$ python -q
>>> import numpy as np
>>> np.set_printoptions(suppress=True, linewidth=100)
>>> def rd(a):
...     return np.round(a, 3) + 0
... 
>>> mat = np.load("block15.npy")
>>> mat
array([[-60.321,  21.935,  60.669],
       [-58.919,  21.44 ,  60.728],
       [-61.91 ,  19.642,  59.344],
       [-59.654,  18.51 ,  59.939],
       [-61.182,  20.425,  60.329],
       [-59.802,  20.792,  59.986],
       [-60.94 ,  19.876,  60.216],
       [-59.777,  21.183,  59.197],
       [-60.789,  21.03 ,  59.177],
       [-59.904,  20.126,  60.361]])
>>> u = np.array([-1, 3, 3])
>>> rd(np.polyval(u, mat[1]))
array([-3645.206,  -392.354, -3502.706])
>>> rd(np.cross(mat[1, :3], mat[8, :3]))
array([  -8.355, -204.945,   64.25 ])
>>> rd(np.correlate(mat[1], mat[8], "full"))
array([-3486.65 ,    29.688,  7626.211,   -26.206, -3691.594])
>>> rd(np.convolve(mat[1], u))
array([  58.919, -198.197, -173.165,  246.504,  182.184])
>>> out = np.c_[mat[:, :2] @ np.array([[3, 0], [2, 2]]), np.array([7, 5, -3, 3, -2, 1, -5, 6, 8, 0])]
>>> rd(out)
array([[-137.093,   43.87 ,    7.   ],
       [-133.877,   42.88 ,    5.   ],
       [-146.446,   39.284,   -3.   ],
       [-141.942,   37.02 ,    3.   ],
       [-142.696,   40.85 ,   -2.   ],
       [-137.822,   41.584,    1.   ],
       [-143.068,   39.752,   -5.   ],
       [-136.965,   42.366,    6.   ],
       [-140.307,   42.06 ,    8.   ],
       [-139.46 ,   40.252,    0.   ]])
>>> rd(np.linalg.lstsq(mat, out[:, 0])[0])
array([3., 2., 0.])
>>> rd(np.linalg.norm(np.linalg.qr(mat)[0].T @ out, axis=0) ** 2 / ((out ** 2).sum(axis=0) + 1e-12))
array([1.   , 1.   , 0.534])
>>> W2 = mat[[8, 5]].astype(float)
>>> for _ in range(4):
...     z = np.linalg.norm(mat[:, None] - W2, axis=-1).argmin(axis=1)
...     W2 = np.array([mat[z == j].mean(axis=0) for j in range(2)])
... 
>>> z
array([1, 1, 0, 1, 0, 1, 0, 1, 0, 1])
>>> rd(W2[1] - W2[0])
array([1.476, 0.421, 0.38 ])
>>> np.bincount(z)
array([4, 6])
>>> np.argsort(-np.linalg.norm(mat, axis=0).round(6), kind="stable")[:3]
array([0, 2, 1])
>>> round(np.log10(np.linalg.cond(mat)))
2
>>> [round(float(x), 3) for x in np.linalg.svd(mat, compute_uv=False)[:3]]
[276.735, 3.256, 2.255]
>>> Ac = (mat - mat.mean(axis=0)) / mat.std(axis=0)
>>> rd(Ac.std(axis=0))
array([1., 1., 1.])
>>> coef = np.linalg.lstsq(np.delete(Ac, 1, axis=1), Ac[:, 1])[0]
>>> rd(coef)
array([0.195, 0.129])
>>> arr = np.loadtxt("x.csv", delimiter=",")
>>> arr
array([[ 4.429,  7.422,  1.485],
       [ 0.194,  0.419,  0.058],
       [ 1.89 ,  3.105,  0.67 ],
       [-0.119, -0.189, -0.06 ],
       [-1.863, -3.078, -0.636],
       [-0.272, -0.423, -0.101],
       [-2.11 , -3.554, -0.719],
       [-1.031, -1.734, -0.368],
       [-3.725, -6.212, -1.238],
       [-0.31 , -0.553, -0.073],
       [ 2.807,  4.656,  0.955],
       [-1.865, -3.142, -0.639],
       [ 2.252,  3.722,  0.759],
       [ 2.547,  4.265,  0.841],
       [-5.171, -8.589, -1.705],
       [-5.892, -9.786, -1.974]])
>>> q, vecs = np.linalg.qr(arr[:, :1])[0], np.linalg.qr(arr[:, 1:])[0]
>>> s = np.linalg.svd(q.T @ vecs, compute_uv=False)
>>> rd(np.degrees(np.arccos(s.clip(0, 1))))
array([0.365])
>>> Ac = (arr - arr.mean(axis=0)) / arr.std(axis=0)
>>> rd(Ac.std(axis=0))
array([1., 1., 1.])
>>> coef = np.linalg.lstsq(np.delete(Ac, 1, axis=1), Ac[:, 1])[0]
>>> np.abs(coef).argmax()
np.int64(0)
>>> rd(coef)
array([ 1.115, -0.115])
>>> out = arr / np.linalg.norm(arr, axis=1, keepdims=True)
>>> cov = out @ out.T
>>> (cov - 2 * np.eye(16)).round(6).argmax(axis=1)
array([13, 13, 10,  5, 15,  4, 11, 11, 14,  8, 12,  6, 10,  0,  8,  8])
>>> rd(np.degrees(np.arccos(np.clip(cov[0, 14], -1, 1))))
np.float64(179.759)
>>> [round(float(x), 3) for x in np.linalg.svd(arr, compute_uv=False)[:3]]
[22.529, 0.096, 0.054]
>>> np.argsort(-np.linalg.norm(arr, axis=0).round(6), kind="stable")[:3]
array([1, 0, 2])
>>> rd(np.abs(np.linalg.svd(arr)[2][-1]))
array([0.683, 0.274, 0.677])
>>> K = np.loadtxt("out11.csv", delimiter=",")
>>> K
array([[-3.402,  1.755, -4.334],
       [ 3.276, -3.718,  2.109],
       [ 0.429,  0.757,  1.15 ],
       [-5.813,  5.225, -5.085],
       [ 3.603, -2.375,  3.858],
       [-0.325, -0.056, -0.926],
       [ 1.052, -1.366,  0.589],
       [-1.646,  1.573, -1.988],
       [-2.389,  2.365, -1.672],
       [ 5.271, -3.676,  5.109],
       [ 0.186, -0.154, -0.198],
       [ 1.383, -0.339,  1.662],
       [-1.309,  1.362, -2.282],
       [ 2.711, -1.889,  3.474],
       [ 0.374, -0.426, -0.039],
       [ 0.594, -0.167,  0.715],
       [ 1.796, -1.279,  1.64 ],
       [-1.477,  1.56 , -0.321],
       [ 3.198, -1.68 ,  4.659],
       [ 0.304, -0.459,  0.395],
       [-0.908,  1.343,  0.137],
       [ 1.646, -1.566,  1.814],
       [-2.303,  2.368, -2.162],
       [-5.014,  3.247, -5.073]])
>>> z = K[:, 0] > np.median(K[:, 0])
>>> u = K[z].mean(axis=0) - K[~z].mean(axis=0)
>>> z.astype(int)
array([0, 1, 1, 0, 1, 0, 1, 0, 0, 1, 0, 1, 0, 1, 1, 1, 1, 0, 1, 0, 0, 1, 0, 0])
>>> np.argsort(-np.abs(u).round(6), kind="stable")
array([2, 0, 1])
>>> rd((((K - K.mean(axis=0)) @ u > 0) == z).mean())
np.float64(0.958)
>>> rd(u)
array([ 4.119, -3.154,  4.187])
>>> ((K - K.mean(axis=0)) @ u > 0).astype(int)
array([0, 1, 1, 0, 1, 0, 1, 0, 0, 1, 0, 1, 0, 1, 1, 1, 1, 0, 1, 1, 0, 1, 0, 0])
>>> rng = np.random.default_rng(790)
>>> out = K + rng.integers(-2, 3, (24, 1)) @ rng.integers(-2, 3, (1, 3))
>>> rd(out)
array([[ 0.598,  3.755, -8.334],
       [ 1.276, -4.718,  4.109],
       [-1.571, -0.243,  3.15 ],
       [-9.813,  3.225, -1.085],
       [-0.397, -4.375,  7.858],
       [ 1.675,  0.944, -2.926],
       [ 1.052, -1.366,  0.589],
       [ 0.354,  2.573, -3.988],
       [ 1.611,  4.365, -5.672],
       [ 3.271, -4.676,  7.109],
       [-1.814, -1.154,  1.802],
       [ 3.383,  0.661, -0.338],
       [-5.309, -0.638,  1.718],
       [-1.289, -3.889,  7.474],
       [ 4.374,  1.574, -4.039],
       [ 2.594,  0.833, -1.285],
       [-2.204, -3.279,  5.64 ],
       [-5.477, -0.44 ,  3.679],
       [ 1.198, -2.68 ,  6.659],
       [-1.696, -1.459,  2.395],
       [ 1.092,  2.343, -1.863],
       [ 3.646, -0.566, -0.186],
       [-2.303,  2.368, -2.162],
       [-1.014,  5.247, -9.073]])
>>> np.abs(out - K).sum(axis=1)
array([10.,  5.,  5., 10., 10.,  5.,  0.,  5., 10.,  5.,  5.,  5., 10., 10., 10.,  5., 10., 10.,
        5.,  5.,  5.,  5.,  0., 10.])
>>> np.linalg.matrix_rank(out - K, tol=1e-8)
np.int64(1)
>>> rd(np.linalg.svd(out - K, compute_uv=False))
array([21.633,  0.   ,  0.   ])
>>> feats = np.load("w.npy")
>>> feats
array([[1., 0.],
       [0., 1.]])
>>> u = np.array([0, 3, 2])
>>> np.polyval(u, feats[1])
array([2., 5.])
>>> np.correlate(feats[1], feats[0], "full")
array([0., 0., 1.])
>>> evals, vecs = np.linalg.eig(feats)
>>> np.prod(evals)
np.float64(1.0)
>>> evals
array([1., 1.])
>>> [int(np.linalg.matrix_rank(np.linalg.matrix_power(feats, p))) for p in range(1, 3)]
[2, 2]
>>> np.prod(np.diag(feats)), rd(np.linalg.det(feats))
(np.float64(1.0), np.float64(1.0))
>>> feats @ feats
array([[1., 0.],
       [0., 1.]])
>>> rd(np.linalg.matrix_power(feats - np.diag(np.diag(feats)), 2))
array([[0., 0.],
       [0., 0.]])
>>> E = np.loadtxt("a.csv", delimiter=",")
>>> E
array([[-2.632, -5.144,  5.716],
       [13.58 ,  7.384, -1.919],
       [13.43 ,  4.419, -1.603],
       [15.999,  5.645, -1.43 ],
       [16.491,  3.944, -1.851],
       [14.671,  5.652, -1.101],
       [-2.203, -5.6  ,  7.266],
       [-3.958, -6.767,  7.657],
       [-5.169, -4.76 ,  8.3  ],
       [-4.313, -4.744,  7.151],
       [-7.226, -2.007,  2.852],
       [-3.553, -5.054,  4.275],
       [-4.502, -6.72 ,  5.917],
       [-3.312, -6.648,  7.003],
       [-2.516, -5.791,  5.877],
       [-2.77 , -7.977,  6.027],
       [-4.039, -4.131,  8.733],
       [15.137,  3.706, -2.547],
       [12.067,  2.507, -0.764],
       [13.741,  4.836, -2.145],
       [-7.47 , -4.11 ,  3.703]])
>>> out = np.c_[E[:, :2] @ np.array([[0, 0], [2, 1]]), np.array([2, -2, 1, 0, 0, 0, 0, 1, -2, 1, 1, 2, -1, 0, 0, -2, 0, 1, -1, 1, 0])]
>>> out
array([[-10.288,  -5.144,   2.   ],
       [ 14.768,   7.384,  -2.   ],
       [  8.838,   4.419,   1.   ],
       [ 11.29 ,   5.645,   0.   ],
       [  7.888,   3.944,   0.   ],
       [ 11.304,   5.652,   0.   ],
       [-11.2  ,  -5.6  ,   0.   ],
       [-13.534,  -6.767,   1.   ],
       [ -9.52 ,  -4.76 ,  -2.   ],
       [ -9.488,  -4.744,   1.   ],
       [ -4.014,  -2.007,   1.   ],
       [-10.108,  -5.054,   2.   ],
       [-13.44 ,  -6.72 ,  -1.   ],
       [-13.296,  -6.648,   0.   ],
       [-11.582,  -5.791,   0.   ],
       [-15.954,  -7.977,  -2.   ],
       [ -8.262,  -4.131,   0.   ],
       [  7.412,   3.706,   1.   ],
       [  5.014,   2.507,  -1.   ],
       [  9.672,   4.836,   1.   ],
       [ -8.22 ,  -4.11 ,   0.   ]])
>>> np.linalg.matrix_rank(out)
np.int64(2)
>>> rd(np.linalg.norm(out - E @ np.linalg.lstsq(E, out)[0], axis=0))
array([0.  , 0.  , 5.26])
>>> np.linalg.matrix_rank(np.c_[E, out])
np.int64(4)
>>> x0 = np.array([5, -1, 3])
>>> K @ np.eye(3)[2]
array([-4.334,  2.109,  1.15 , -5.085,  3.858, -0.926,  0.589, -1.988, -1.672,  5.109, -0.198,
        1.662, -2.282,  3.474, -0.039,  0.715,  1.64 , -0.321,  4.659,  0.395,  0.137,  1.814,
       -2.162, -5.073])
>>> W2 = E[[11, 15]].astype(float)
>>> for _ in range(7):
...     z = np.linalg.norm(E[:, None] - W2, axis=-1).argmin(axis=1)
...     W2 = np.array([E[z == j].mean(axis=0) for j in range(2)])
... 
>>> z
array([1, 0, 0, 0, 0, 0, 1, 1, 1, 1, 1, 1, 1, 1, 1, 1, 1, 0, 0, 0, 1])
>>> np.bincount(z)
array([ 8, 13])
>>> np.abs(W2[1] - W2[0]).argmax()
np.int64(0)
>>> rd(W2[1] - W2[0])
array([-18.517, -10.104,   7.861])
>>> cov = np.cov(E, rowvar=False)
>>> np.argsort(-E.std(axis=0).round(6), kind="stable")
array([0, 1, 2])
>>> rd(np.polyfit(E[:, 2], E[:, 0], 1))
array([-2.043,  9.456])
>>> cov.shape
(3, 3)
>>> rd(np.linalg.eigvalsh(cov)[::-1])
array([126.936,   3.72 ,   1.393])
>>> rd(np.corrcoef(E.T))
array([[ 1.   ,  0.928, -0.909],
       [ 0.928,  1.   , -0.934],
       [-0.909, -0.934,  1.   ]])
